>>> import numpy as np
>>> np.set_printoptions(precision=2, suppress=True, linewidth=200, sign=" ")
>>> W0 = np.load("test7.npy")
>>> W0
array([[  6,   6,   3,   5,   3,   6,   6,   5,   6,   4,   2,   4],
       [  6,  22,  13,  14,  13,  11,  11,   7,  16,   7,  12,   9],
       [  3,  13,  15,   8,  10,   5,   8,   9,  12,   7,  11,   7],
       [  5,  14,   8,  17,   8,  12,  13,  10,  14,  10,  14,  10],
       [  3,  13,  10,   8,  16,  11,   8,   7,  16,   6,   9,   9],
       [  6,  11,   5,  12,  11,  21,   9,  14,  20,  14,  12,  14],
       [  6,  11,   8,  13,   8,   9,  15,   9,  12,   8,  12,   6],
       [  5,   7,   9,  10,   7,  14,   9,  17,  18,  13,  11,  10],
       [  6,  16,  12,  14,  16,  20,  12,  18,  30,  12,  13,  11],
       [  4,   7,   7,  10,   6,  14,   8,  13,  12,  16,  14,  11],
       [  2,  12,  11,  14,   9,  12,  12,  11,  13,  14,  20,  11],
       [  4,   9,   7,  10,   9,  14,   6,  10,  11,  11,  11,  16]])
>>> # symmetric, so the eigenvalues are real
>>> ev, vecs = np.linalg.eigh(W0)
>>> x0 = np.array([-3, -4, -1, 5, 0, 5, 0, 2, -1, -5, 2, -5])
>>> np.linalg.eigvalsh(W0[1:, 1:])
array([   0.03,    0.18,    1.17,    2.75,    4.42,    5.36,   10.25,   11.05,   17.23,   21.7 ,  130.85])
>>> left, sv, Vh = np.linalg.svd(W0)
>>> np.argmax(sv[:-1] / (sv[1:] + 1e-6)) + 1
np.int64(11)
>>> sv.round(2) + 0
array([ 132.68,   21.7 ,   17.26,   11.3 ,   10.92,    6.83,    4.96,    3.75,    1.22,    0.34,    0.03,    0.  ])
>>> B = left[:, :11] @ np.diag(sv[:11]) @ Vh[:11]
>>> np.round(np.linalg.norm(W0 - B) / np.linalg.norm(W0), 2)
np.float64(0.0)
>>> np.linalg.matrix_rank(W0, rtol=0.05)
np.int64(6)
